In [1]: import numpy as np

In [2]: import numpy.linalg as la

In [3]: np.set_printoptions(precision=3, suppress=True, linewidth=100)

In [4]: X = np.loadtxt("data.csv", delimiter=",")

In [5]: X
Out[5]: 
array([[-0.6, -0.8,  0.2, -1.8,  0.5, -0.6,  0.1,  0.3, -0.1],
       [ 0.3,  1.7,  2.2,  0.8,  1.3,  0.9, -0.6,  2.2,  1. ],
       [ 1. ,  0.1, -0.4, -1.1,  0. , -2. , -0.7,  0.5, -0.4],
       [ 0.9, -1. , -0.5,  0.1, -1.1,  0. ,  0. ,  0.9,  0.3],
       [-1.2,  0.2, -0.5, -0.2,  0.4,  1.6, -0.2,  0.5,  1.1],
       [-0.9,  1. ,  0.1, -2.3,  0.3,  2.7,  0.5, -0.8,  0. ],
       [-0.8, -0.8, -0.4,  1.5, -0.4,  0.8,  0.8,  2.7,  0. ],
       [ 0.9,  0.4,  0.1,  0.8, -0.1,  0. , -0.6,  0.1,  0.2],
       [ 0.2,  1.1,  0.3,  0. , -0.6,  0.5, -0.5,  0.2,  0.3],
       [-0.7,  0. ,  1. ,  1. ,  1.9,  1.8, -0.9,  0. , -1.2],
       [ 0.6, -1.6,  1.4,  1.6, -0.3,  0.3, -0.1,  0.1, -0.3],
       [ 0.5, -1.2, -0.9,  0.1, -0.1, -1.7, -1.9, -2.1, -0.4],
       [-0.6,  0. , -0.4,  0.5, -0.8,  1.6,  1. , -2. ,  0.5],
       [-1.3, -0.3,  0.1, -1.5, -0.1,  0. ,  1.8,  0.9, -0.4],
       [ 0.1, -0.8,  1.6, -0.8,  0.2, -1.9, -0.7,  2.2, -0.7],
       [-1.4, -2.2,  0. , -2.3,  0.7, -1.7,  0.9, -0.4,  1.8],
       [ 0.4, -1.5,  0.3, -0.4,  0.8, -0.4,  0.1,  1.4,  1.3],
       [-0.8, -0.8,  0.6, -0.1, -0.4,  0.9,  0.5, -0.3,  0.2],
       [ 1.4, -1.7, -0.3,  1.2, -0.5,  0. , -1.5, -1.8, -0.6],
       [ 3. , -3.5,  3.5, -7. ,  6. ,  1.5, -1. , -1.5,  7. ],
       [ 0. , -1.9,  1.2,  1.5, -1.2, -0.6, -0.1, -2. ,  1.4],
       [-0.9,  0.5, -0.8, -0.3, -0.8, -0.5,  0. , -1.6, -0.3],
       [-0.6, -0.4,  2.4,  1.2,  1.3, -0.1,  0.1, -1.4, -0.4],
       [-1.1, -1.7,  0. , -0.3, -0.4,  0.7, -1.9,  0.1, -0.3],
       [ 0.6,  1. , -0.7,  0.7,  1.1, -0.4,  1.5,  0.3,  0.8],
       [-1.2,  0.5,  0.2, -1.5,  1. , -0.6, -0.7,  2.2,  0.6],
       [-0.8, -0.8, -0.1, -0.9, -0.7,  0.1,  1. ,  0. ,  0.1]])

In [6]: rng = np.random.default_rng(114)

In [7]: Y = X + rng.integers(-2, 3, (27, 1)) @ rng.integers(-2, 3, (1, 9))

In [8]: Y
Out[8]: 
array([[ 3.4,  3.2,  2.2,  0.2, -3.5, -2.6, -3.9,  2.3,  3.9],
       [-1.7, -0.3,  1.2, -0.2,  3.3,  1.9,  1.4,  1.2, -1. ],
       [-3. , -3.9, -2.4, -3.1,  4. ,  0. ,  3.3, -1.5, -4.4],
       [ 4.9,  3. ,  1.5,  2.1, -5.1, -2. , -4. ,  2.9,  4.3],
       [ 2.8,  4.2,  1.5,  1.8, -3.6, -0.4, -4.2,  2.5,  5.1],
       [-0.9,  1. ,  0.1, -2.3,  0.3,  2.7,  0.5, -0.8,  0. ],
       [-0.8, -0.8, -0.4,  1.5, -0.4,  0.8,  0.8,  2.7,  0. ],
       [-1.1, -1.6, -0.9, -0.2,  1.9,  1. ,  1.4, -0.9, -1.8],
       [-3.8, -2.9, -1.7, -2. ,  3.4,  2.5,  3.5, -1.8, -3.7],
       [-2.7, -2. ,  0. ,  0. ,  3.9,  2.8,  1.1, -1. , -3.2],
       [ 2.6,  0.4,  2.4,  2.6, -2.3, -0.7, -2.1,  1.1,  1.7],
       [-1.5, -3.2, -1.9, -0.9,  1.9, -0.7,  0.1, -3.1, -2.4],
       [-2.6, -2. , -1.4, -0.5,  1.2,  2.6,  3. , -3. , -1.5],
       [-1.3, -0.3,  0.1, -1.5, -0.1,  0. ,  1.8,  0.9, -0.4],
       [ 2.1,  1.2,  2.6,  0.2, -1.8, -2.9, -2.7,  3.2,  1.3],
       [-1.4, -2.2,  0. , -2.3,  0.7, -1.7,  0.9, -0.4,  1.8],
       [ 4.4,  2.5,  2.3,  1.6, -3.2, -2.4, -3.9,  3.4,  5.3],
       [-4.8, -4.8, -1.4, -2.1,  3.6,  2.9,  4.5, -2.3, -3.8],
       [-0.6, -3.7, -1.3,  0.2,  1.5,  1. ,  0.5, -2.8, -2.6],
       [ 7. ,  0.5,  5.5, -5. ,  2. , -0.5, -5. ,  0.5, 11. ],
       [ 2. ,  0.1,  2.2,  2.5, -3.2, -1.6, -2.1, -1. ,  3.4],
       [ 3.1,  4.5,  1.2,  1.7, -4.8, -2.5, -4. ,  0.4,  3.7],
       [ 3.4,  3.6,  4.4,  3.2, -2.7, -2.1, -3.9,  0.6,  3.6],
       [ 2.9,  2.3,  2. ,  1.7, -4.4, -1.3, -5.9,  2.1,  3.7],
       [-1.4, -1. , -1.7, -0.3,  3.1,  0.6,  3.5, -0.7, -1.2],
       [-1.2,  0.5,  0.2, -1.5,  1. , -0.6, -0.7,  2.2,  0.6],
       [-2.8, -2.8, -1.1, -1.9,  1.3,  1.1,  3. , -1. , -1.9]])

In [9]: np.round(la.svd(Y - X, compute_uv=False), 3) + 0
Out[9]: array([36.332,  0.   ,  0.   ,  0.   ,  0.   ,  0.   ,  0.   ,  0.   ,  0.   ])

In [10]: u = np.array([1, -2])

In [11]: np.polyval(u, X[20])
Out[11]: array([-2. , -3.9, -0.8, -0.5, -3.2, -2.6, -2.1, -4. , -0.6])

In [12]: np.cross(X[20, :3], X[5, :3])
Out[12]: array([-1.39, -1.08, -1.71])

In [13]: cen = X - X.mean(axis=0)

In [14]: Uu, sigma, vt = la.svd(cen, full_matrices=False)

In [15]: np.abs(Uu[:, 0]).argmax()
Out[15]: np.int64(19)

In [16]: np.round(cen.mean(axis=0), 3) + 0
Out[16]: array([0., 0., 0., 0., 0., 0., 0., 0., 0.])

In [17]: np.abs(vt[0]).argmax()
Out[17]: np.int64(3)

In [18]: sigma = 20 * 0.9 ** np.arange(6)

In [19]: data = rng.normal(size=(51, 6)) * rng.permutation(sigma)

In [20]: data
Out[20]: 
array([[ 11.855,  -2.867, -26.666,  20.846,  15.978,   2.368],
       [-17.83 ,  -5.694,   2.365,   4.153, -11.687, -13.944],
       [ 20.486, -20.642,  25.026, -18.376,  18.432,  10.029],
       [  7.31 ,   1.661,  26.961,   8.842,  -0.293, -27.577],
       [  5.986,   4.024,  -6.461, -18.7  ,   1.645,   5.661],
       [ -3.646,  18.692,  10.009, -26.919, -12.839,  41.259],
       [  5.668,   8.087,  -9.267,  -1.763,  -4.537, -24.567],
       [-20.253,  -4.489,  -4.027, -17.443,  -1.296, -14.941],
       [ 30.774, -12.8  ,  42.698,   1.386,   5.517,  -2.45 ],
       [  4.067,   8.768,  -0.158,  -1.557,   4.227,   7.066],
       [ 15.105,  23.083, -11.284,   6.293,  -0.831, -11.482],
       [ -9.22 , -11.493, -10.786, -10.331,  26.482,  45.483],
       [  3.825,  22.357, -28.723,  27.575, -11.894,   2.09 ],
       [-10.683,   1.844,  15.472,  -7.549,  10.246,  28.361],
       [ 17.848,  10.659,  11.465,   2.749,   2.921,  -7.054],
       [-15.555,  -4.678,  -6.547,  32.335,   5.189,  22.714],
       [ -8.679,  -3.313,   1.669,  -0.372,  11.59 , -24.088],
       [ 10.258,   9.04 ,  -1.867, -11.869,   5.972,   5.034],
       [-15.338,  11.469, -19.846,  -6.253,  21.525,   1.75 ],
       [-17.195,  16.549, -30.36 ,   9.165,  -6.067,  34.698],
       [ 11.947,   9.476,  -2.904,   7.562, -17.801, -21.108],
       [  5.235,   9.052, -26.002,  -5.286,   0.72 ,  25.528],
       [  0.477,  -0.929,  10.964,  13.006,  -5.671,  10.742],
       [ 12.975,  10.276,  -0.692, -19.752,  -6.447,  21.71 ],
       [  0.283,  12.803,   5.422,  13.755, -21.196, -18.635],
       [-23.311,  -5.187,  13.306, -19.971,  -2.4  ,  -9.568],
       [ 14.152,  -0.322,  33.697,  15.469,  22.   ,  -0.08 ],
       [ 23.443, -16.768, -18.124,  10.187,   1.058,  23.062],
       [  2.357,   8.331, -20.695,  17.065,  10.847,  20.147],
       [  0.754,   3.567,  -5.697, -13.309,   8.401,  29.057],
       [ -2.153, -12.13 , -37.584, -24.346,   2.382,  15.643],
       [ 12.735,  -5.572,   7.4  ,  29.421,  13.322,  24.43 ],
       [  9.949,  -6.41 ,  10.428,  32.634,   7.771, -26.268],
       [-10.424,   9.115,  21.292,  26.071, -13.596,  25.408],
       [ -2.856,   8.203,  -1.465,  28.749, -14.341,   4.966],
       [  8.891,  -5.155,   1.694,  27.833,   4.729,  27.216],
       [ -3.667,  -9.483, -24.185,  15.576,  -1.885,  19.604],
       [ -0.655,   0.304,  12.161,  12.87 ,  -6.296,  21.342],
       [ -2.217,   0.571,  57.26 ,  34.673,   4.544,  -2.626],
       [-15.713, -10.83 ,   5.325,  -0.791,  -8.183,   2.396],
       [ -2.857,   7.038, -16.171,   0.299, -30.523,  -2.602],
       [  0.389, -17.822, -13.313,   1.987, -16.003,  10.467],
       [ 14.791, -17.893,  16.801,   3.526, -12.545,  31.483],
       [ -2.88 ,   5.862,  -7.875, -15.252, -29.073, -14.844],
       [ 25.414, -11.403, -13.808, -17.755,   7.705, -16.544],
       [ -7.395,  -6.496,  -9.53 ,  -1.305, -19.272, -38.74 ],
       [ -0.167,   7.329,   7.825,  -7.922, -28.315,  22.984],
       [ -8.422, -13.375,   4.855,  35.893, -20.167,   2.296],
       [  1.097,  -4.79 ,  24.822, -12.179, -30.379,  -8.749],
       [ -0.39 ,  16.868,  11.358,  15.539,  24.938, -19.895],
       [  9.887,  16.259,   3.093,  -6.478,  -6.742,  12.575]])

In [21]: cen = (data - data.mean(axis=0)) / data.std(axis=0)

In [22]: cen.std(axis=0)
Out[22]: array([1., 1., 1., 1., 1., 1.])

In [23]: np.argwhere(np.abs(cen) > 2)
Out[23]: 
array([[ 8,  0],
       [ 8,  2],
       [10,  1],
       [11,  4],
       [11,  5],
       [25,  0],
       [30,  2],
       [38,  2],
       [40,  4],
       [45,  5],
       [48,  4]])

In [24]: c = la.lstsq(np.delete(cen, 3, axis=1), cen[:, 3])[0]

In [25]: round(float(1 - np.var(cen[:, 3] - np.delete(cen, 3, axis=1) @ c)), 3)
Out[25]: 0.023
